In [1]: import numpy as np

In [2]: from numpy import linalg as LA

In [3]: np.set_printoptions(precision=1, suppress=True, linewidth=140, floatmode="fixed")

In [4]: K = np.loadtxt("layer18.csv", delimiter=",")

In [5]: print(K)
[[1.0 3.0 0.0]
 [2.0 0.0 1.0]
 [0.0 2.0 0.0]]

In [6]: x = np.array([5, 5, 4])

In [7]: print((K * x).sum(axis=1))
[20.0 14.0 10.0]

In [8]: print(K @ x)
[20.0 14.0 10.0]

In [9]: print(K @ np.ones(3))
[4.0 3.0 2.0]

In [10]: print((K @ x).argmax())
0

In [11]: w1 = np.array([[2, 2, 2], [0, 0, 0], [3, 0, 3]])

In [12]: beta = np.array([-2, 0, 1])

In [13]: hid = np.maximum(K @ w1 + beta, 0)

In [14]: print((hid > 0).mean(axis=0))
[0.3 0.7 1.0]

In [15]: Z = np.array([[-1, -3], [-3, 0], [-3, 2]])

In [16]: print((hid @ Z).round(6).argmax(axis=1))
[1 1 1]

In [17]: print(hid @ Z)
[[-15.0   6.0]
 [-41.0   1.0]
 [ -3.0   2.0]]

In [18]: print(round(float(LA.det(K.T)), 1))
-2.0

In [19]: print(round(float(LA.det(K[::-1])), 1))
2.0

In [20]: print(np.poly(K))
[ 1.0 -1.0 -8.0  2.0]

In [21]: print(LA.eigvals(K))
[-2.5  3.3  0.2]

In [22]: print(np.einsum("ij,ji->", K, K))
17.0

In [23]: print(np.einsum("ii->", K))
1.0

In [24]: F = np.array([[3, 0, 0, 0, 0, 0, 0],
    ...:     [0, 0, 0, 0, 0, 0, 0],
    ...:     [0, 0, 0, 0, 0, 0, 0],
    ...:     [0, 0, 0, 1, 0, 0, 0],
    ...:     [0, 0, 0, 0, 3, 0, 0],
    ...:     [0, 0, 0, 0, 0, -4, 0],
    ...:     [0, 0, 0, 0, 0, 0, 0]])

In [25]: # rows 1 and 2 are equal

In [26]: print(np.allclose(F[:-1].T @ LA.lstsq(F[:-1].T, F[-1])[0], F[-1]))
True

In [27]: LA.inv(F)
LinAlgError: Singular matrix


In [28]: Uu, sig, vt = LA.svd(F)

In [29]: print(np.argmax(sig[:-1] / (sig[1:] + 1e-6)) + 1)
4

In [30]: print(sig)
[4.0 3.0 3.0 1.0 0.0 0.0 0.0]

In [31]: A2 = Uu[:, :4] @ np.diag(sig[:4]) @ vt[:4]

In [32]: print(np.round(LA.norm(F - A2) / LA.norm(F), 1))
0.0

In [33]: print(LA.matrix_rank(A2))
4

In [34]: print(LA.matrix_rank(F, rtol=0.05))
4

In [35]: print(F.sum(axis=0))
[ 3  0  0  1  3 -4  0]

In [36]: F[:, 7]
IndexError: index 7 is out of bounds for axis 1 with size 7


In [37]: rng = np.random.default_rng(220459)

In [38]: A2 = F + rng.integers(-2, 3, (7, 4)) @ rng.integers(-2, 3, (4, 7))

In [39]: print(A2)
[[ 1 -2 -5  5  1  3  0]
 [ 0 -1 -2  2  1  1  0]
 [ 2  0  5 -2 -3 -6 -1]
 [ 2 -6  0  3  2 -4 -2]
 [ 6  1 -2  3  6  0  1]
 [ 3  0 -4  3  4 -1  1]
 [ 2  5  4 -3 -3 -2  1]]

In [40]: print(np.abs(A2 - F).sum(axis=1))
[18  7 19 18 16 18 20]

In [41]: print(A2 - F)
[[-2 -2 -5  5  1  3  0]
 [ 0 -1 -2  2  1  1  0]
 [ 2  0  5 -2 -3 -6 -1]
 [ 2 -6  0  2  2 -4 -2]
 [ 6  1 -2  3  3  0  1]
 [ 3  0 -4  3  4  3  1]
 [ 2  5  4 -3 -3 -2  1]]

In [42]: A = np.loadtxt("data.csv", delimiter=",")

In [43]: print(A.round(1) + 0)
[[ 0.7  0.0  0.1  0.3 -0.3  0.0 -0.3  0.2  0.0  0.4]
 [ 0.0  1.0  0.0  0.0  0.0  0.0  0.0  0.0  0.0 -0.1]
 [ 0.1  0.0  1.0 -0.1  0.1  0.0  0.1 -0.1  0.0 -0.2]
 [ 0.3  0.0 -0.1  0.7  0.3  0.0  0.3 -0.2  0.0 -0.4]
 [-0.3  0.0  0.1  0.3  0.6  0.0 -0.3  0.2  0.0  0.5]
 [ 0.0  0.0  0.0  0.0  0.0  1.0  0.0  0.0  0.0  0.1]
 [-0.3  0.0  0.1  0.3 -0.3  0.0  0.7  0.2  0.0  0.4]
 [ 0.2  0.0 -0.1 -0.2  0.2  0.0  0.2  0.9  0.0 -0.3]
 [ 0.0  0.0  0.0  0.0  0.0  0.0  0.0  0.0  1.0 -0.1]
 [ 0.4 -0.1 -0.2 -0.4  0.5  0.1  0.4 -0.3 -0.1  0.4]]

In [44]: A2 = A / np.sqrt((A ** 2).mean(axis=1, keepdims=True))

In [45]: print(np.round(A - A.mean(axis=1, keepdims=True), 1) + 0)
[[ 0.6 -0.1  0.0  0.1 -0.4 -0.2 -0.4  0.1 -0.1  0.3]
 [-0.1  0.9 -0.1 -0.1 -0.1 -0.1 -0.1 -0.1 -0.1 -0.2]
 [ 0.0 -0.1  0.9 -0.2  0.0 -0.1  0.0 -0.2 -0.1 -0.3]
 [ 0.2 -0.1 -0.2  0.7  0.2  0.0  0.2 -0.3 -0.1 -0.5]
 [-0.4 -0.1  0.0  0.2  0.5 -0.2 -0.4  0.1 -0.1  0.4]
 [-0.1 -0.1 -0.1 -0.1 -0.1  0.9 -0.1 -0.1 -0.1  0.0]
 [-0.4 -0.1  0.0  0.1 -0.4 -0.2  0.6  0.1 -0.1  0.3]
 [ 0.1 -0.1 -0.2 -0.3  0.1 -0.1  0.1  0.8 -0.1 -0.4]
 [-0.1 -0.1 -0.1 -0.1 -0.1 -0.1 -0.1 -0.1  0.9 -0.2]
 [ 0.3 -0.1 -0.2 -0.5  0.4  0.0  0.3 -0.4 -0.1  0.3]]

In [46]: print(LA.matrix_rank(A2) == LA.matrix_rank(A))
True

In [47]: print(LA.matrix_rank(A - A.mean(axis=1, keepdims=True)))
9

In [48]: vals, vecs = LA.eigh(A)

In [49]: x = np.array([-3, 6, 3, 6, 7, -9, -3, -4, -2, 8])

In [50]: print(np.round(x @ A @ x, 1))
249.2

In [51]: print(np.round(vecs * np.maximum(vals, 0) @ vecs.T, 1) + 0)
[[ 0.9  0.0  0.1  0.1 -0.2  0.0 -0.1  0.1  0.0  0.2]
 [ 0.0  1.0  0.0  0.0  0.0  0.0  0.0  0.0  0.0  0.0]
 [ 0.1  0.0  1.0 -0.1  0.1  0.0  0.1  0.0  0.0 -0.1]
 [ 0.1  0.0 -0.1  0.9  0.2  0.0  0.1 -0.1  0.0 -0.2]
 [-0.2  0.0  0.1  0.2  0.8  0.0 -0.2  0.1  0.0  0.3]
 [ 0.0  0.0  0.0  0.0  0.0  1.0  0.0  0.0  0.0  0.0]
 [-0.1  0.0  0.1  0.1 -0.2  0.0  0.9  0.1  0.0  0.2]
 [ 0.1  0.0  0.0 -0.1  0.1  0.0  0.1  0.9  0.0 -0.1]
 [ 0.0  0.0  0.0  0.0  0.0  0.0  0.0  0.0  1.0  0.0]
 [ 0.2  0.0 -0.1 -0.2  0.3  0.0  0.2 -0.1  0.0  0.7]]

In [52]: E = np.array([[9, 2, 8, 8, 8, 2],
    ...:     [12, 11, 11, 13, 15, 3],
    ...:     [20, 19, 19, 13, 19, 6],
    ...:     [20, 28, 23, 13, 20, 12],
    ...:     [28, 31, 30, 18, 26, 14],
    ...:     [35, 31, 34, 25, 27, 17],
    ...:     [41, 32, 39, 32, 34, 24],
    ...:     [50, 38, 43, 34, 39, 24],
    ...:     [50, 44, 51, 43, 47, 25],
    ...:     [51, 46, 55, 45, 53, 33]])

In [53]: A2 = np.c_[E[:, :1] @ np.array([[-3]]), np.array([-3, 2, -1, 2, 1, 2, 0, 0, 3, 1])]

In [54]: print(A2)
[[ -27   -3]
 [ -36    2]
 [ -60   -1]
 [ -60    2]
 [ -84    1]
 [-105    2]
 [-123    0]
 [-150    0]
 [-150    3]
 [-153    1]]

In [55]: print(np.round(LA.lstsq(E, A2[:, 0])[0], 1) + 0)
[-3.0  0.0  0.0  0.0  0.0  0.0]

In [56]: print(round(float(LA.norm(E, 2) / LA.norm(E)), 1))
1.0

In [57]: print(round(np.log10(LA.cond(E))))
2

In [58]: proj = E @ LA.solve(E.T @ E, E.T)

In [59]: print(round(float(np.trace(proj)), 1))
6.0

In [60]: print(np.allclose(proj @ proj, proj))
True

In [61]: print(np.round(LA.eigvalsh(proj), 1) + 0)
[0.0 0.0 0.0 0.0 1.0 1.0 1.0 1.0 1.0 1.0]

In [62]: x = np.array([1, 0, 0, -2, 1, -1])

In [63]: rhs = E @ x

In [64]: print(rhs)
[ -1  -2   7   2   4  -5 -13  -3 -14 -19]

In [65]: print(np.round(LA.solve(E.T @ E, E.T @ rhs), 1) + 0)
[ 1.0  0.0  0.0 -2.0  1.0 -1.0]

In [66]: LA.solve(E, rhs)
LinAlgError: Last 2 dimensions of the array must be square


In [67]: print(np.round(LA.lstsq(E, rhs)[0], 1) + 0)
[ 1.0  0.0  0.0 -2.0  1.0 -1.0]

In [68]: rhs = rhs + 0.3 * rng.normal(size=10)

In [69]: print(rhs)
[ -0.6  -1.7   7.2   1.8   4.1  -5.0 -12.7  -3.2 -14.0 -18.9]

In [70]: beta, *_ = LA.lstsq(E, rhs)

In [71]: print(round(float(LA.norm(rhs - E @ beta)), 1))
0.5

In [72]: print(np.round(E.T @ (rhs - E @ beta), 1) + 0)
[0.0 0.0 0.0 0.0 0.0 0.0]

In [73]: print([round(float(LA.norm(LA.solve(E.T @ E + lam * np.eye(6), E.T @ rhs))), 2) for lam in (0, 1, 10, 100)])
[2.69, 2.55, 1.9, 0.92]
